$ ipython --no-banner

In [1]: import numpy as np

In [2]: np.set_printoptions(suppress=True, linewidth=200)

In [3]: E = np.array([[1.0, 0.9, 0.81, 0.73, 0.66, 0.59],
   ...:     [0.9, 1.0, 0.9, 0.81, 0.73, 0.66],
   ...:     [0.81, 0.9, 1.0, 0.9, 0.81, 0.73],
   ...:     [0.73, 0.81, 0.9, 1.0, 0.9, 0.81],
   ...:     [0.66, 0.73, 0.81, 0.9, 1.0, 0.9],
   ...:     [0.59, 0.66, 0.73, 0.81, 0.9, 1.0]])

In [4]: E
Out[4]: 
array([[1.  , 0.9 , 0.81, 0.73, 0.66, 0.59],
       [0.9 , 1.  , 0.9 , 0.81, 0.73, 0.66],
       [0.81, 0.9 , 1.  , 0.9 , 0.81, 0.73],
       [0.73, 0.81, 0.9 , 1.  , 0.9 , 0.81],
       [0.66, 0.73, 0.81, 0.9 , 1.  , 0.9 ],
       [0.59, 0.66, 0.73, 0.81, 0.9 , 1.  ]])

In [5]: evals, V = np.linalg.eigh(E)

In [6]: x = np.array([2, 2, 1, 1, 0, 2])

In [7]: np.round(np.linalg.eigvalsh(E[1:, 1:]), 2)
Out[7]: array([0.06, 0.08, 0.15, 0.45, 4.26])

In [8]: other = E / np.sqrt((E ** 2).mean(axis=1, keepdims=True))

In [9]: np.round(E - E.mean(axis=1, keepdims=True), 2)
Out[9]: 
array([[ 0.22,  0.12,  0.03, -0.05, -0.12, -0.19],
       [ 0.07,  0.17,  0.07, -0.02, -0.1 , -0.17],
       [-0.05,  0.04,  0.14,  0.04, -0.05, -0.13],
       [-0.13, -0.05,  0.04,  0.14,  0.04, -0.05],
       [-0.17, -0.1 , -0.02,  0.07,  0.17,  0.07],
       [-0.19, -0.12, -0.05,  0.03,  0.12,  0.22]])

In [10]: np.linalg.matrix_rank(other) == np.linalg.matrix_rank(E)
Out[10]: np.True_

In [11]: L = np.linalg.cholesky(E)

In [12]: L.round(2)
Out[12]: 
array([[1.  , 0.  , 0.  , 0.  , 0.  , 0.  ],
       [0.9 , 0.44, 0.  , 0.  , 0.  , 0.  ],
       [0.81, 0.39, 0.44, 0.  , 0.  , 0.  ],
       [0.73, 0.35, 0.39, 0.44, 0.  , 0.  ],
       [0.66, 0.31, 0.35, 0.39, 0.44, 0.  ],
       [0.59, 0.3 , 0.31, 0.35, 0.39, 0.44]])

In [13]: round(np.prod(np.diag(L)) ** 2, 2), round(float(np.linalg.det(E)), 2)
Out[13]: (np.float64(0.0), 0.0)

In [14]: np.round(L @ L.T, 2)
Out[14]: 
array([[1.  , 0.9 , 0.81, 0.73, 0.66, 0.59],
       [0.9 , 1.  , 0.9 , 0.81, 0.73, 0.66],
       [0.81, 0.9 , 1.  , 0.9 , 0.81, 0.73],
       [0.73, 0.81, 0.9 , 1.  , 0.9 , 0.81],
       [0.66, 0.73, 0.81, 0.9 , 1.  , 0.9 ],
       [0.59, 0.66, 0.73, 0.81, 0.9 , 1.  ]])

In [15]: E / np.sqrt(np.outer(np.diag(E), np.diag(E)))
Out[15]: 
array([[1.  , 0.9 , 0.81, 0.73, 0.66, 0.59],
       [0.9 , 1.  , 0.9 , 0.81, 0.73, 0.66],
       [0.81, 0.9 , 1.  , 0.9 , 0.81, 0.73],
       [0.73, 0.81, 0.9 , 1.  , 0.9 , 0.81],
       [0.66, 0.73, 0.81, 0.9 , 1.  , 0.9 ],
       [0.59, 0.66, 0.73, 0.81, 0.9 , 1.  ]])

In [16]: np.round(np.diag(L) ** 2, 2)
Out[16]: array([1.  , 0.19, 0.19, 0.19, 0.19, 0.19])

In [17]: data = np.load("arr.npy")

In [18]: data.round(2)
Out[18]: 
array([[-0.23, -0.97],
       [-0.97,  0.23]])

In [19]: np.all(np.linalg.eigvalsh(data) > 0)
Out[19]: np.False_

In [20]: other = np.array([[2, 4, 4], [2, 1, 4]])

In [21]: np.vstack([data, other.T]).shape
Out[21]: (5, 2)

In [22]: np.round(other.T @ data.T, 2)
Out[22]: 
array([[-2.4 , -1.49],
       [-1.89, -3.66],
       [-4.81, -2.98]])

In [23]: np.round(np.einsum("ij,ij->i", data, data), 2)
Out[23]: array([1., 1.])

In [24]: feats = np.load("run13.npy")

In [25]: feats
Out[25]: 
array([[5., 1., 1., 1.],
       [1., 5., 1., 1.],
       [1., 1., 5., 1.],
       [1., 1., 1., 5.]])

In [26]: other = np.linalg.inv(feats)

In [27]: other.round(2)
Out[27]: 
array([[ 0.22, -0.03, -0.03, -0.03],
       [-0.03,  0.22, -0.03, -0.03],
       [-0.03, -0.03,  0.22, -0.03],
       [-0.03, -0.03, -0.03,  0.22]])

In [28]: np.round(np.linalg.det(feats) * other, 2)
Out[28]: 
array([[112., -16., -16., -16.],
       [-16., 112., -16., -16.],
       [-16., -16., 112., -16.],
       [-16., -16., -16., 112.]])

In [29]: np.round(np.linalg.slogdet(feats)[0], 2)
Out[29]: np.float64(1.0)

In [30]: round(float(np.linalg.det(feats) * np.linalg.det(other)), 2)
Out[30]: 1.0

In [31]: def softmax(z):
    ...:     e = np.exp(z - z.max(axis=-1, keepdims=True))
    ...:     return e / e.sum(axis=-1, keepdims=True)
    ...: 

In [32]: np.round(softmax(feats[2] + 3), 2)
Out[32]: array([0.02, 0.02, 0.95, 0.02])

In [33]: att = feats @ feats.T / np.sqrt(4)

In [34]: np.round(softmax(att), 2) + 0
Out[34]: 
array([[1., 0., 0., 0.],
       [0., 1., 0., 0.],
       [0., 0., 1., 0.],
       [0., 0., 0., 1.]])

In [35]: np.round(softmax(att + np.triu(np.full(att.shape, -np.inf), 1)), 2) + 0
Out[35]: 
array([[1., 0., 0., 0.],
       [0., 1., 0., 0.],
       [0., 0., 1., 0.],
       [0., 0., 0., 1.]])

In [36]: np.round(softmax(att)[2] @ feats, 2)
Out[36]: array([1., 1., 5., 1.])

In [37]: G = feats.T @ feats

In [38]: np.allclose(G, G.T)
Out[38]: True

In [39]: np.round(np.linalg.svd(feats, compute_uv=False) ** 2, 2)
Out[39]: array([64., 16., 16., 16.])

In [40]: np.diag(G)
Out[40]: array([28., 28., 28., 28.])

In [41]: G
Out[41]: 
array([[28., 12., 12., 12.],
       [12., 28., 12., 12.],
       [12., 12., 28., 12.],
       [12., 12., 12., 28.]])

In [42]: J = np.load("out6.npy")

In [43]: J
Out[43]: 
array([[0, 0, 0, 0, 7],
       [0, 0, 9, 0, 0],
       [9, 0, 0, 0, 0],
       [0, 3, 0, 0, 0],
       [0, 0, 0, 1, 0]])

In [44]: np.linalg.norm(J, axis=1).argmax()
Out[44]: np.int64(1)

In [45]: round(np.linalg.norm(J, 1), 2), np.round(np.linalg.norm(J, np.inf), 2)
Out[45]: (np.float64(9.0), np.float64(9.0))

In [46]: round(np.linalg.norm(J, "nuc"), 2)
Out[46]: np.float64(29.0)

In [47]: round(float(np.linalg.norm(J, 2)), 2)
Out[47]: 9.0

In [48]: M = np.array([[-1.1, 1.9, -0.2, 0.1, 1.4, -0.5],
    ...:     [-1.8, 0.7, -0.6, 0.5, 1.2, 1.7],
    ...:     [-0.4, -0.2, 0.6, -0.7, 0.9, 0.1],
    ...:     [0.6, -2.0, -0.5, 0.6, 1.2, 0.8],
    ...:     [-1.7, -0.5, 0.2, -0.1, -0.6, 0.5]])

In [49]: round(np.linalg.det(feats), 2)
Out[49]: np.float64(512.0)

In [50]: np.round(np.linalg.matrix_power(feats, 3), 2)
Out[50]: 
array([[176., 112., 112., 112.],
       [112., 176., 112., 112.],
       [112., 112., 176., 112.],
       [112., 112., 112., 176.]])

In [51]: np.allclose(feats @ feats.T, feats.T @ feats)
Out[51]: True

In [52]: round(np.abs(np.linalg.eigvals(feats)).max(), 2)
Out[52]: np.float64(8.0)

In [53]: (feats - feats.T) / 2
Out[53]: 
array([[0., 0., 0., 0.],
       [0., 0., 0., 0.],
       [0., 0., 0., 0.],
       [0., 0., 0., 0.]])
